$ python3 -q
>>> import numpy as np
>>> from numpy import linalg as LA
>>> np.set_printoptions(suppress=True, linewidth=160)
>>> A = np.loadtxt("run0.csv", delimiter=",")
>>> A.round(2)
array([[-0.44,  0.62,  0.26,  0.41],
       [-0.63, -0.1 ,  0.47, -0.54],
       [-0.39, -0.3 , -0.54, -0.29],
       [ 0.15,  0.72, -0.36, -0.56],
       [ 0.49, -0.03,  0.53, -0.39]])
>>> proj = A @ LA.solve(A.T @ A, A.T)
>>> np.round(LA.eigvalsh(proj), 2) + 0
array([0., 1., 1., 1., 1.])
>>> np.trace(proj)
np.float64(4.0)
>>> np.round(proj @ A[:, 3], 2)
array([ 0.41, -0.54, -0.29, -0.56, -0.39])
>>> q, vecs = LA.qr(A[:, :2])[0], LA.qr(A[:, 2:])[0]
>>> sv = LA.svd(q.T @ vecs, compute_uv=False)
>>> np.round(LA.norm(q @ q.T - vecs @ vecs.T, 2), 2)
np.float64(1.0)
>>> sv.round(2) + 0
array([0., 0.])
>>> (sv > 0.9).sum()
np.int64(0)
>>> rng = np.random.default_rng(64068)
>>> idx = rng.permutation(4)
>>> Y = A[:, idx] * rng.choice([-1, 1], 4)
>>> Y.round(2)
array([[ 0.62,  0.44, -0.41,  0.26],
       [-0.1 ,  0.63,  0.54,  0.47],
       [-0.3 ,  0.39,  0.29, -0.54],
       [ 0.72, -0.15,  0.56, -0.36],
       [-0.03, -0.49,  0.39,  0.53]])
>>> left, _, VT = LA.svd(A.T @ Y)
>>> np.round(left @ VT, 2) + 0
array([[ 0., -1.,  0.,  0.],
       [ 1.,  0.,  0.,  0.],
       [ 0.,  0.,  0.,  1.],
       [ 0.,  0., -1.,  0.]])
>>> idx
array([1, 0, 3, 2])
>>> x0 = np.array([6, 1, 7, 1])
>>> target = A @ x0
>>> beta, lr = np.zeros(4), 1 / LA.norm(A, 2) ** 2
>>> for i in range(50):
...     beta -= lr * A.T @ (A @ beta - target)
...     if i % 10 == 0: print(i, round(LA.norm(A @ beta - target), 2))
... 
0 0.0
10 0.0
20 0.0
30 0.0
40 0.0
>>> round(LA.cond(A), 2)
np.float64(1.0)
>>> x0 = np.array([7, 0, 3, -4])
>>> target = A @ x0
>>> np.round(LA.pinv(A) @ A, 2) + 0
array([[1., 0., 0., 0.],
       [0., 1., 0., 0.],
       [0., 0., 1., 0.],
       [0., 0., 0., 1.]])
>>> np.round(LA.solve(A.T @ A, A.T @ target), 2) + 0
array([ 7.,  0.,  3., -4.])
>>> np.round(LA.lstsq(A, target)[0], 2) + 0
array([ 7.,  0.,  3., -4.])
>>> target.round(2)
array([-3.9 , -0.85, -3.2 ,  2.16,  6.57])
>>> target = target + 0.3 * rng.normal(size=5)
>>> target.round(2)
array([-4.52, -1.41, -3.43,  1.74,  6.67])
>>> beta, *_ = LA.lstsq(A, target)
>>> np.round(LA.norm(target - A @ beta), 2)
np.float64(0.14)
>>> beta.round(2)
array([ 7.7 , -0.56,  2.9 , -3.69])
>>> q, _ = LA.qr(np.array([[-0.6, 0.7, 0.0], [0.5, 2.2, 0.3], [1.1, 0.5, -0.8]]))
>>> F = -3 * q
>>> F.round(2)
array([[ 1.33,  1.52, -2.21],
       [-1.11,  2.56,  1.09],
       [-2.45, -0.34, -1.7 ]])
>>> x0 = np.array([0, -3, -3])
>>> h = np.maximum(F @ x0, 0)
>>> np.round(F * (h > 1e-9)[:, None], 2)
array([[ 1.33,  1.52, -2.21],
       [-0.  ,  0.  ,  0.  ],
       [-2.45, -0.34, -1.7 ]])
>>> np.round(F.T @ h, 2)
array([-12.19,   1.11, -15.03])
>>> np.round(np.maximum(F @ x0, 0) - np.maximum(-F @ x0, 0), 2)
array([  2.08, -10.97,   6.12])
>>> np.round(np.tanh(F @ x0), 2)
array([ 0.97, -1.  ,  1.  ])
>>> idx = rng.permutation(3)
>>> Y = F[:, idx] * rng.choice([-1, 1], 3)
>>> Y.round(2)
array([[-1.52, -1.33,  2.21],
       [-2.56,  1.11, -1.09],
       [ 0.34,  2.45,  1.7 ]])
>>> left, _, VT = LA.svd(F.T @ Y)
>>> idx
array([1, 0, 2])
>>> mat = np.loadtxt("m.csv", delimiter=",")
>>> mat.round(2)
array([[ 2.07,  0.55, -9.68, -1.34],
       [-0.74, -2.72, -9.15, -2.88],
       [-4.08, -3.19,  8.55, -0.17],
       [ 4.7 ,  6.52,  4.42,  4.  ],
       [ 1.3 , -0.39, -9.74, -1.82],
       [ 4.98,  4.51, -7.33,  1.04],
       [-3.68, -2.63,  8.92,  0.17],
       [ 6.01,  7.16, -0.22,  3.55],
       [-5.83, -7.17, -0.85, -3.73],
       [ 2.17,  4.22,  8.09,  3.46],
       [-6.01, -7.16,  0.28, -3.53],
       [-4.6 , -3.94,  7.93, -0.65],
       [-5.16, -4.79,  7.  , -1.23],
       [-0.64,  1.17,  9.66,  2.2 ],
       [ 5.38,  5.16, -6.49,  1.5 ],
       [ 4.18,  3.32, -8.45,  0.25],
       [-6.08, -7.11,  0.92, -3.4 ],
       [ 0.69, -1.1 , -9.68, -2.16],
       [-6.12, -6.76,  2.91, -2.89],
       [-3.85, -5.82, -6.01, -3.91],
       [-5.  , -6.74, -3.69, -3.99],
       [-6.01, -7.16,  0.29, -3.53],
       [-4.14, -3.28,  8.49, -0.22]])
>>> mat.shape
(23, 4)
>>> round(float(LA.norm(mat)), 2)
47.96
>>> np.round(LA.svd(mat, compute_uv=False), 2) + 0
array([36.51, 31.1 ,  0.  ,  0.  ])
>>> np.count_nonzero(mat)
np.int64(92)
>>> np.round(mat.mean(axis=0), 2)
array([-1.32, -1.62, -0.17, -0.84])
